% python3 -q
>>> import numpy as np
>>> import numpy.linalg as la
>>> np.set_printoptions(suppress=True, linewidth=160)
>>> def rnd(a):
...     return np.round(a, 3) + 0
... 
>>> K = np.loadtxt("out15.csv", delimiter=",")
>>> K
array([[  2.461,  -2.157,  -0.023],
       [  1.742,  -4.099,   4.35 ],
       [ -8.64 ,   3.694,  -2.973],
       [  4.629,   8.151,   0.881],
       [  0.889,  -1.464, -16.084],
       [  0.103,  -6.321,  -0.069],
       [ -3.414,  -3.287,   0.475],
       [  5.34 ,   0.119,   2.607],
       [ -9.049,  -6.232,  -3.847],
       [ -4.846,   2.401,   1.168],
       [  1.93 ,  -1.227,   1.305],
       [ -3.807,  -0.394,  -2.752],
       [ -1.481,   5.263,   0.357],
       [ -5.149,   4.855,  -1.905],
       [ -3.994,  -4.67 ,   3.468],
       [  0.104,   2.584,  -4.348]])
>>> x = np.array([2, -2, 0])
>>> (K @ x).argmax()
np.int64(5)
>>> K @ np.eye(3)[1]
array([-2.157, -4.099,  3.694,  8.151, -1.464, -6.321, -3.287,  0.119, -6.232,  2.401, -1.227, -0.394,  5.263,  4.855, -4.67 ,  2.584])
>>> hat = K @ la.solve(K.T @ K, K.T)
>>> rnd(la.eigvalsh(hat))
array([0., 0., 0., 0., 0., 0., 0., 0., 0., 0., 0., 0., 0., 1., 1., 1.])
>>> np.trace(hat)
np.float64(3.0)
>>> x = np.array([1, 1, 0])
>>> target = K @ x
>>> rnd(la.lstsq(K, target)[0])
array([1., 1., 0.])
>>> rnd(la.pinv(K) @ K)
array([[1., 0., 0.],
       [0., 1., 0.],
       [0., 0., 1.]])
>>> rng = np.random.default_rng(4186)
>>> target = target + 0.3 * rng.normal(size=16)
>>> rnd(target)
array([ -0.17 ,  -1.894,  -5.468,  12.851,  -0.633,  -5.702,  -7.361,   5.647, -15.638,  -2.63 ,   1.043,  -4.037,   4.109,  -0.74 ,  -8.572,   2.528])
>>> coef, *_ = la.lstsq(K, target)
>>> [round(float(la.norm(la.solve(K.T @ K + lam * np.eye(3), K.T @ target))), 2) for lam in (0, 1, 10, 100)]
[1.43, 1.43, 1.39, 1.1]
>>> coef.round()
array([1., 1., 0.])
>>> rnd(la.norm(target - K @ coef))
np.float64(1.182)
>>> other = np.array([[-1, 0, -2, 2, -3, 1, 3],
...     [-2, 2, 3, 0, 3, -3, -3],
...     [1, -3, -2, 0, 2, 2, -3],
...     [-3, -1, -1, 0, -3, 0, 3],
...     [3, -1, 0, 2, -3, 2, 0],
...     [-2, 0, -2, 1, 1, 3, -3],
...     [-1, -1, 3, -1, -1, -3, -1]])
>>> C = np.array([[2]])
>>> E = np.block([[other, np.zeros((7, 1))], [np.zeros((1, 7)), C]])
>>> E
array([[-1.,  0., -2.,  2., -3.,  1.,  3.,  0.],
       [-2.,  2.,  3.,  0.,  3., -3., -3.,  0.],
       [ 1., -3., -2.,  0.,  2.,  2., -3.,  0.],
       [-3., -1., -1.,  0., -3.,  0.,  3.,  0.],
       [ 3., -1.,  0.,  2., -3.,  2.,  0.,  0.],
       [-2.,  0., -2.,  1.,  1.,  3., -3.,  0.],
       [-1., -1.,  3., -1., -1., -3., -1.,  0.],
       [ 0.,  0.,  0.,  0.,  0.,  0.,  0.,  2.]])
>>> x = np.array([1, -1, 3, -3, -2, -2, -2, -1])
>>> np.sign((E @ x).round(6))
array([-1.,  1., -1., -1.,  0., -1.,  1., -1.])
>>> E @ E
array([[-21.,   4.,  11., -10.,   0., -17.,   3.,   0.],
       [ 19.,  -5.,   1.,   2.,   9.,   4.,  -9.,   0.],
       [  8.,   1., -20.,  11., -17.,  25.,  15.,   0.],
       [ -8.,   1.,  14., -15.,  10., -17.,  -6.,   0.],
       [-20.,  -1., -15.,   2.,  -7.,   6.,  12.,   0.],
       [ -3.,   7.,  -8.,   4.,   2.,  14.,  -3.,   0.],
       [ 13.,  -8.,  -3.,  -6.,  10.,   0.,  -2.,   0.],
       [  0.,   0.,   0.,   0.,   0.,   0.,   0.,   4.]])
>>> (la.matrix_power((E != 0) + (E.T != 0) + np.eye(8), 8) > 0).astype(int)
array([[1, 1, 1, 1, 1, 1, 1, 0],
       [1, 1, 1, 1, 1, 1, 1, 0],
       [1, 1, 1, 1, 1, 1, 1, 0],
       [1, 1, 1, 1, 1, 1, 1, 0],
       [1, 1, 1, 1, 1, 1, 1, 0],
       [1, 1, 1, 1, 1, 1, 1, 0],
       [1, 1, 1, 1, 1, 1, 1, 0],
       [0, 0, 0, 0, 0, 0, 0, 1]])
>>> np.flatnonzero(la.matrix_power((E != 0) + (E.T != 0) + np.eye(8), 8)[5])
array([0, 1, 2, 3, 4, 5, 6])
